% python3 -q
>>> import numpy as np
>>> import numpy.linalg as la
>>> np.set_printoptions(precision=2, suppress=True, linewidth=100, sign=" ")
>>> A = np.tanh(np.array([[0.7],
...     [0.7],
...     [1.3],
...     [-0.6],
...     [1.3],
...     [-0.3],
...     [-0.5],
...     [0.2],
...     [1.7],
...     [0.1],
...     [0.1],
...     [1.2],
...     [-0.3],
...     [-1.7],
...     [1.1],
...     [0.0],
...     [-1.7],
...     [-1.5],
...     [0.4],
...     [1.6]]) @ np.array([[1.3, 0.2, 0.5]]))
>>> A
array([[ 0.72,  0.14,  0.34],
       [ 0.72,  0.14,  0.34],
       [ 0.93,  0.25,  0.57],
       [-0.65, -0.12, -0.29],
       [ 0.93,  0.25,  0.57],
       [-0.37, -0.06, -0.15],
       [-0.57, -0.1 , -0.24],
       [ 0.25,  0.04,  0.1 ],
       [ 0.98,  0.33,  0.69],
       [ 0.13,  0.02,  0.05],
       [ 0.13,  0.02,  0.05],
       [ 0.92,  0.24,  0.54],
       [-0.37, -0.06, -0.15],
       [-0.98, -0.33, -0.69],
       [ 0.89,  0.22,  0.5 ],
       [ 0.  ,  0.  ,  0.  ],
       [-0.98, -0.33, -0.69],
       [-0.96, -0.29, -0.64],
       [ 0.48,  0.08,  0.2 ],
       [ 0.97,  0.31,  0.66]])
>>> # row 1 repeats row 0
>>> la.cond(A) > 100
np.True_
>>> np.abs(la.svd(A)[2][-1])
array([ 0.07,  0.86,  0.5 ])
>>> left, sig, Vh = la.svd(A)
>>> sig
array([ 3.89,  0.31,  0.01])
>>> np.argmax(sig[:-1] / (sig[1:] + 1e-6)) + 1
np.int64(2)
>>> out = left[:, :2] @ np.diag(sig[:2]) @ Vh[:2]
>>> la.matrix_rank(A, rtol=0.05)
np.int64(2)
>>> la.matrix_rank(out)
np.int64(2)
>>> np.round(la.norm(A - out) / la.norm(A), 2)
np.float64(0.0)
>>> out = np.c_[A[:, :2] @ np.array([[-3, -2], [2, -2]]), np.array([0, 0, 1, -2, -3, -3, -3, -2, -3, -3, 2, 0, 0, 2, 2, -2, 1, 0, 1, 1])]
>>> out
array([[-1.89, -1.72,  0.  ],
       [-1.89, -1.72,  0.  ],
       [-2.29, -2.38,  1.  ],
       [ 1.72,  1.54, -2.  ],
       [-2.29, -2.38, -3.  ],
       [ 0.99,  0.86, -3.  ],
       [ 1.52,  1.34, -3.  ],
       [-0.68, -0.59, -2.  ],
       [-2.27, -2.61, -3.  ],
       [-0.35, -0.3 , -3.  ],
       [-0.35, -0.3 ,  2.  ],
       [-2.28, -2.3 ,  0.  ],
       [ 0.99,  0.86,  0.  ],
       [ 2.27,  2.61,  2.  ],
       [-2.24, -2.22,  2.  ],
       [ 0.  ,  0.  , -2.  ],
       [ 2.27,  2.61,  1.  ],
       [ 2.3 ,  2.5 ,  0.  ],
       [-1.27, -1.12,  1.  ],
       [-2.29, -2.56,  1.  ]])
>>> print(la.matrix_rank(np.c_[A, out]))
4
>>> cen = (A - A.mean(axis=0)) / A.std(axis=0)
>>> np.argwhere(np.abs(cen) > 2)
array([], shape=(0, 2), dtype=int64)
>>> print(cen.std(axis=0))
[ 1.  1.  1.]
>>> b = la.lstsq(np.delete(cen, 0, axis=1), cen[:, 0])[0]
>>> np.abs(b).argmax()
np.int64(1)
>>> print(round(1 - np.var(cen[:, 0] - np.delete(cen, 0, axis=1) @ b), 2))
1.0
>>> b
array([-3.46,  4.44])
>>> mat = np.loadtxt("w.csv", delimiter=",")
>>> print(mat)
[[ 4.  2. -2.  5.]
 [ 0.  0.  0.  0.]
 [ 1.  2.  4.  0.]
 [ 4.  2.  6. -2.]
 [ 0.  0.  0.  0.]
 [ 3. -4. -2.  2.]
 [ 7. -2. -4.  7.]
 [ 4.  2.  6. -2.]
 [ 0.  0.  0.  0.]
 [ 0. -4. -4.  4.]
 [ 3. -4. -2.  2.]
 [ 0.  0.  0.  0.]
 [ 0.  0.  0.  0.]
 [ 4.  2. -2.  5.]
 [ 5.  4.  2.  5.]
 [ 1.  2.  4.  0.]
 [ 0.  0.  0.  0.]
 [ 3.  0.  2. -2.]
 [ 0.  0.  0.  0.]
 [ 3.  0.  2. -2.]
 [ 0.  0.  0.  0.]
 [ 0.  0.  0.  0.]]
>>> q, evecs = la.qr(mat[:, :3])[0], la.qr(mat[:, 3:])[0]
>>> sig = la.svd(q.T @ evecs, compute_uv=False)
>>> (sig > 0.9).sum()
np.int64(1)
>>> np.degrees(np.arccos(sig.clip(0, 1)))
array([ 23.16])
>>> print(round(float(la.norm(q @ q.T - evecs @ evecs.T, 2)), 2))
1.0
>>> sig
array([ 0.92])
>>> G = np.cov(mat, rowvar=False)
>>> mat.std(axis=0)
array([ 2.09,  2.04,  2.69,  2.54])
>>> np.polyfit(mat[:, 3], mat[:, 2], 1)
array([-0.73,  1.19])
>>> G
array([[ 4.56,  0.68,  0.14,  2.67],
       [ 0.68,  4.37,  3.77, -0.76],
       [ 0.14,  3.77,  7.59, -4.95],
       [ 2.67, -0.76, -4.95,  6.76]])
>>> print(np.argsort(-mat.std(axis=0).round(6), kind="stable"))
[ 2  3  0  1]
